>>> import numpy as np
>>> import numpy.linalg as la
>>> np.set_printoptions(precision=2, suppress=True, linewidth=200)
>>> other = np.array([[-1, 0, 2], [0, 0, 0]])
>>> X = other.T @ other
>>> X
array([[ 1,  0, -2],
       [ 0,  0,  0],
       [-2,  0,  4]])
>>> blk = np.stack([X, -2 * X, X[::-1]])
>>> la.matrix_rank(blk)
array([1, 1, 1])
>>> blk.shape
(3, 3, 3)
>>> rng = np.random.default_rng(39)
>>> idx = rng.permutation(3)
>>> idx
array([0, 2, 1])
>>> other = X[idx][:, idx]
>>> other
array([[ 1, -2,  0],
       [-2,  4,  0],
       [ 0,  0,  0]])
>>> round(la.det(other), 2), round(float(la.det(X[idx])), 2)
(np.float64(0.0), 0.0)
>>> other = np.array([[-3, -1, -2, 2], [3, -3, 2, 3], [-1, 3, 2, 1]])
>>> W0 = other.T @ other
>>> W0
array([[19, -9, 10,  2],
       [-9, 19,  2, -8],
       [10,  2, 12,  4],
       [ 2, -8,  4, 14]])
>>> w, vecs = la.eigh(W0)
>>> vec = np.array([0, -3, -3, -1])
>>> np.abs(W0).sum(axis=1).max(), round(np.abs(w).max(), 2)
(np.int64(40), np.float64(33.17))
>>> la.eigvalsh(W0[1:, 1:])
array([ 5.23, 14.84, 24.93])
>>> vecs * np.maximum(w, 0) @ vecs.T
array([[19., -9., 10.,  2.],
       [-9., 19.,  2., -8.],
       [10.,  2., 12.,  4.],
       [ 2., -8.,  4., 14.]])
>>> (np.sign(vecs[:, -1].round(6)) == np.sign(vecs[0, -1].round(6))).astype(int)
array([1, 0, 1, 1])
>>> round(vec @ W0 @ vec / (vec @ vec), 2), round(w[0], 2), round(float(w[-1]), 2)
(np.float64(16.05), np.float64(-0.0), 33.17)
>>> rk = la.matrix_rank(W0)
>>> rk
np.int64(3)
>>> N = la.svd(W0)[2][rk:].T
>>> [int(la.matrix_rank(np.delete(W0, i, axis=0))) for i in range(4)]
[3, 3, 3, 3]
>>> np.allclose(W0 @ N, 0)
True
>>> la.matrix_rank(W0.T @ W0), la.matrix_rank(W0 @ W0.T)
(np.int64(3), np.int64(3))
>>> [int(la.matrix_rank(W0[:i])) for i in range(1, len(W0) + 1)]
[1, 2, 3, 3]
>>> r0, g = W0[0], W0[3]
>>> r0 @ r0
np.int64(546)
>>> r0 @ g
np.int64(178)
>>> p = (r0 @ g) / (r0 @ r0) * r0
>>> (g - p) @ r0
np.float64(0.0)
>>> la.matrix_rank(np.outer(r0, g))
np.int64(1)
>>> round(la.norm(r0 + g) ** 2 + la.norm(r0 - g) ** 2, 2)
np.float64(1652.0)
>>> U, sig, VT = la.svd(W0)
>>> vecs = VT[:(sig > 1e-8).sum()]
>>> vec = W0[1] + 3 * W0[3] + rng.integers(2) * np.eye(4)[0]
>>> vec
array([-3., -5., 14., 34.])
>>> np.allclose(vecs.T @ vecs @ vec, vec)
True
>>> la.matrix_rank(np.vstack([W0, vec]))
np.int64(3)
>>> np.round(la.norm(vec - vecs.T @ vecs @ vec), 2)
np.float64(0.0)
>>> K = np.load("block1.npy")
>>> K
array([[2, 3, 0, 0],
       [1, 0, 0, 0],
       [0, 0, 2, 3],
       [0, 0, 1, 0]])
>>> idx = rng.permutation(4)
>>> idx
array([2, 1, 0, 3])
>>> other = K[idx][:, idx]
>>> round(la.det(other), 2), round(float(la.det(K[idx])), 2)
(np.float64(9.0), -9.0)
>>> other = K[0, 0] * K[1:] - np.outer(K[1:, 0], K[0])
>>> other
array([[ 0, -3,  0,  0],
       [ 0,  0,  4,  6],
       [ 0,  0,  2,  0]])
>>> la.matrix_rank(other), la.matrix_rank(K)
(np.int64(3), np.int64(4))
>>> K[:, 0] / K[0, 0]
array([1. , 0.5, 0. , 0. ])
>>> vec = np.array([-2, 0, 1, -3])
>>> K @ np.ones(4)
array([5., 1., 5., 1.])
>>> (K @ vec).argmax()
np.int64(3)
>>> w, vecs = la.eig(K)
>>> w
array([ 3., -1.,  3., -1.])
>>> np.round(np.prod(w), 2)
np.float64(9.0)
>>> np.sort(la.eigvals(la.inv(K)))
array([-1.  , -1.  ,  0.33,  0.33])
>>> M = np.load("mat.npy")
>>> M
array([[ -5,   2,  -3, -10,   4,  -6],
       [  3,  -5,  -1,   6, -10,  -2],
       [ -2,  -1,  -5,  -4,  -2, -10],
       [ -5,   2,  -3,  -5,   2,  -3],
       [  3,  -5,  -1,   3,  -5,  -1],
       [ -2,  -1,  -5,  -2,  -1,  -5]])
>>> C2 = M.T @ M
>>> np.diag(C2)
array([ 76,  60,  70, 190, 150, 175])
>>> la.matrix_rank(C2)
np.int64(6)
>>> C2
array([[  76,  -46,   44,  114,  -69,   66],
       [ -46,   60,    8,  -69,   90,   12],
       [  44,    8,   70,   66,   12,  105],
       [ 114,  -69,   66,  190, -115,  110],
       [ -69,   90,   12, -115,  150,   20],
       [  66,   12,  105,  110,   20,  175]])
>>> np.trace(C2), (M ** 2).sum()
(np.int64(721), np.int64(721))
>>> np.allclose(C2, C2.T)
True
>>> r0 = np.array([0, 1])
>>> np.cross(W0[2, :3], W0[0, :3])
array([ 128,  128, -128])
>>> A = np.array([[0.5, 0.8, 0.7],
...     [-0.4, -1.2, -1.4],
...     [0.1, 0.0, -1.7],
...     [-1.8, 1.8, 0.8],
...     [-0.5, 0.5, 2.2],
...     [1.0, -0.1, 1.3],
...     [-1.0, 0.2, -1.1],
...     [0.1, -0.7, 0.7],
...     [0.3, 1.0, 0.4],
...     [-0.1, 1.5, -0.5],
...     [0.7, 1.2, -0.4]])
>>> A[:, 2] = -1 * A[:, 1] + 0.05 * rng.normal(size=11)
>>> A
array([[ 0.5 ,  0.8 , -0.84],
       [-0.4 , -1.2 ,  1.14],
       [ 0.1 ,  0.  ,  0.02],
       [-1.8 ,  1.8 , -1.78],
       [-0.5 ,  0.5 , -0.4 ],
       [ 1.  , -0.1 ,  0.07],
       [-1.  ,  0.2 , -0.18],
       [ 0.1 , -0.7 ,  0.71],
       [ 0.3 ,  1.  , -1.01],
       [-0.1 ,  1.5 , -1.56],
       [ 0.7 ,  1.2 , -1.27]])
>>> vec = np.array([-4, -2, -1])
>>> y = A @ vec
>>> np.round(la.pinv(A) @ A, 2) + 0
array([[1., 0., 0.],
       [0., 1., 0.],
       [0., 0., 1.]])
>>> y
array([-2.76,  2.86, -0.42,  5.38,  1.4 , -3.87,  3.78,  0.29, -2.19, -1.04, -3.93])
>>> y = y + 0.05 * rng.normal(size=11)
>>> y
array([-2.66,  2.83, -0.32,  5.41,  1.37, -3.85,  3.7 ,  0.27, -2.19, -1.02, -3.95])
>>> beta, *_ = la.lstsq(A, y)
>>> beta.round()
array([-4., -2., -1.])
>>> U, sig, VT = la.svd(A)
>>> np.argmax(sig[:-1] / (sig[1:] + 1e-6)) + 1
np.int64(2)
>>> other = U[:, :2] @ np.diag(sig[:2]) @ VT[:2]
>>> np.round(np.abs(A - other).max(), 2)
np.float64(0.04)
>>> round(float(la.norm(A - other) / la.norm(A)), 2)
0.02
>>> la.matrix_rank(A, rtol=0.05)
np.int64(2)
>>> np.round(la.norm(A - other, 2), 2), round(float(sig[2]), 2)
(np.float64(0.1), 0.1)
>>> la.matrix_rank(other)
np.int64(2)
>>> np.allclose(W0[:-1].T @ la.lstsq(W0[:-1].T, W0[-1])[0], W0[-1])
True
>>> np.abs(np.diag(la.qr(W0)[1])) > 1e-9
array([ True,  True,  True, False])
>>> np.unique(W0.round(6), axis=0).shape
(4, 4)
>>> m1 = np.load("data.npy")
>>> m1
array([[-0.3 ,  0.23],
       [ 0.15, -0.69],
       [ 0.94,  0.11],
       [-0.1 , -0.68]])
>>> # columns are unit length and at right angles
>>> other = m1 + rng.integers(-2, 3, (4, 1)) @ rng.integers(-2, 3, (1, 2))
>>> other
array([[ 1.7 ,  0.23],
       [-1.85, -0.69],
       [-1.06,  0.11],
       [-1.1 , -0.68]])
>>> np.abs(other - m1).sum(axis=1)
array([2., 2., 2., 1.])
>>> la.matrix_rank(other - m1, tol=1e-8)
np.int64(1)
>>> other = np.c_[m1[:, :1] @ np.array([[2]]), np.array([-6, 8, -2, -4])]
>>> other
array([[-0.59, -6.  ],
       [ 0.3 ,  8.  ],
       [ 1.88, -2.  ],
       [-0.2 , -4.  ]])
>>> la.matrix_rank(np.c_[m1, other])
np.int64(3)
>>> blk = np.stack([m1, 3 * m1, m1[::-1]])
>>> la.norm(blk, axis=(1, 2))
array([1.41, 4.24, 1.41])
>>> other = m1 / la.norm(m1, axis=1, keepdims=True)
>>> C2 = other @ other.T
>>> np.argwhere(np.triu(np.abs(C2) > 0.95, 1))
array([], shape=(0, 2), dtype=int64)
>>> C2[3]
array([-0.49,  0.94, -0.26,  1.  ])
>>> la.norm(other, axis=1)
array([1., 1., 1., 1.])
>>> C2
array([[ 1.  , -0.77, -0.71, -0.49],
       [-0.77,  1.  ,  0.09,  0.94],
       [-0.71,  0.09,  1.  , -0.26],
       [-0.49,  0.94, -0.26,  1.  ]])
>>> arr = np.load("run16.npy")
>>> arr
array([[ 1.63, -0.8 , -0.6 ],
       [-3.4 ,  1.7 ,  2.5 ],
       [ 0.36, -0.2 ,  0.  ],
       [ 1.23, -0.6 ,  1.1 ],
       [-1.6 ,  0.8 , -1.2 ],
       [ 1.78, -0.9 , -1.9 ],
       [-2.81,  1.4 , -0.8 ],
       [-5.23,  2.6 ,  0.4 ],
       [-0.62,  0.3 , -0.8 ],
       [ 1.39, -0.7 , -0.4 ],
       [-0.01,  0.  , -1.3 ],
       [-0.43,  0.2 ,  0.7 ],
       [ 2.38, -1.2 ,  0.5 ],
       [-0.44,  0.2 , -0.3 ]])
>>> np.round(la.norm(arr, 2) / la.norm(arr), 2)
np.float64(0.92)
>>> np.argsort(-la.norm(arr, axis=0).round(6), kind="stable")[:3]
array([0, 2, 1])
>>> np.round(np.abs(la.svd(arr)[2][-1]), 2) + 0
array([0.45, 0.9 , 0.  ])
>>> la.matrix_rank(arr, rtol=0.1)
np.int64(2)
>>> C = arr[[3, 11]].astype(float)
>>> for _ in range(7):
...     idx = la.norm(arr[:, None] - C, axis=-1).argmin(axis=1)
...     C = np.array([arr[idx == j].mean(axis=0) for j in range(2)])
... 
>>> idx
array([0, 1, 0, 0, 1, 0, 1, 1, 1, 0, 0, 1, 0, 1])
>>> np.abs(C[1] - C[0]).argmax()
np.int64(0)
>>> C
array([[ 1.25, -0.63, -0.37],
       [-2.08,  1.03,  0.07]])
>>> np.bincount(idx)
array([7, 7])
>>> vec = np.array([0, 8, 3])
>>> np.einsum("ij,j->i", C, vec)
array([-6.14,  8.44])
>>> np.sign((C @ vec).round(6))
array([-1.,  1.])
>>> C @ (2 * vec)
array([-12.29,  16.89])
>>> C @ np.ones(3)
array([ 0.25, -0.98])
>>> la.norm(C @ vec) <= la.norm(C, 2) * la.norm(vec) + 1e-9
np.True_
>>> (C @ vec).argmax()
np.int64(1)
>>> other = np.c_[arr[:, :1] @ np.array([[9]]), np.array([-2, -2, -2, 2, 2, 2, -1, 3, -3, -1, -3, 3, 2, 1])]
>>> other
array([[ 14.67,  -2.  ],
       [-30.6 ,  -2.  ],
       [  3.24,  -2.  ],
       [ 11.07,   2.  ],
       [-14.4 ,   2.  ],
       [ 16.02,   2.  ],
       [-25.29,  -1.  ],
       [-47.07,   3.  ],
       [ -5.58,  -3.  ],
       [ 12.51,  -1.  ],
       [ -0.09,  -3.  ],
       [ -3.87,   3.  ],
       [ 21.42,   2.  ],
       [ -3.96,   1.  ]])
>>> la.matrix_rank(np.c_[arr, other])
np.int64(4)
>>> np.round(la.lstsq(arr, other[:, 0])[0], 2) + 0
array([9., 0., 0.])
>>> data = np.load("x.npy")
>>> data
array([[ 0.08,  0.23, -0.03, -0.13],
       [ 0.23,  0.7 , -0.08, -0.39],
       [-0.03, -0.08,  0.01,  0.04],
       [-0.13, -0.39,  0.04,  0.22]])
>>> # a projection of rank 1
>>> U, sig, VT = la.svd(data)
>>> sig.round(2) + 0
array([1., 0., 0., 0.])
>>> other = U[:, :1] @ np.diag(sig[:1]) @ VT[:1]
>>> round(float(la.norm(data - other) / la.norm(data)), 2)
0.0
>>> la.matrix_rank(data, rtol=0.05)
np.int64(1)
>>> w, vecs = la.eigh(data)
>>> vec = np.array([0, 4, 5, 1])
>>> round(vec @ data @ vec / (vec @ vec), 2), round(w[0], 2), round(w[-1], 2)
(np.float64(0.14), np.float64(-0.0), np.float64(1.0))
>>> round(vec @ data @ vec, 2)
np.float64(5.83)
>>> np.round(la.eigvalsh(data[1:, 1:]), 2) + 0
array([0.  , 0.  , 0.92])
>>> round(float(np.abs(data).sum(axis=1).max()), 2), np.round(np.abs(w).max(), 2)
(1.4, np.float64(1.0))
>>> vecs * np.maximum(w, 0) @ vecs.T
array([[ 0.08,  0.23, -0.03, -0.13],
       [ 0.23,  0.7 , -0.08, -0.39],
       [-0.03, -0.08,  0.01,  0.04],
       [-0.13, -0.39,  0.04,  0.22]])
>>> U, sig, VT = la.svd(data)
>>> vecs = VT[:(sig > 1e-8).sum()]
>>> vec = data[3] + 5 * data[0] + rng.integers(2) * np.eye(4)[3]
>>> vec
array([ 0.26,  0.78, -0.09, -0.43])
>>> np.allclose(vecs.T @ vecs @ vec, vec)
True
>>> la.matrix_rank(np.vstack([data, vec]))
np.int64(1)
>>> np.diag(vecs.T @ vecs)
array([0.08, 0.7 , 0.01, 0.22])
>>> vecs.T @ vecs
array([[ 0.08,  0.23, -0.03, -0.13],
       [ 0.23,  0.7 , -0.08, -0.39],
       [-0.03, -0.08,  0.01,  0.04],
       [-0.13, -0.39,  0.04,  0.22]])
>>> round(float(la.norm(vec - vecs.T @ vecs @ vec)), 2)
0.0
>>> w, vecs = la.eigh(data)
>>> np.abs(vecs[:, -1])
array([0.28, 0.84, 0.09, 0.46])
>>> la.eigvalsh(data + 4 * np.eye(4))
array([4., 4., 4., 5.])
>>> np.abs(vecs[:, -1]).round(6).argmax()
np.int64(1)
>>> r0 = np.array([3, 5])
>>> np.round(np.correlate(data[2], data[0], "full"), 2) + 0
array([ 0.  ,  0.01, -0.01, -0.03, -0.01,  0.01,  0.  ])
>>> np.polyval(r0, data[2])
array([4.92, 4.77, 5.03, 5.13])
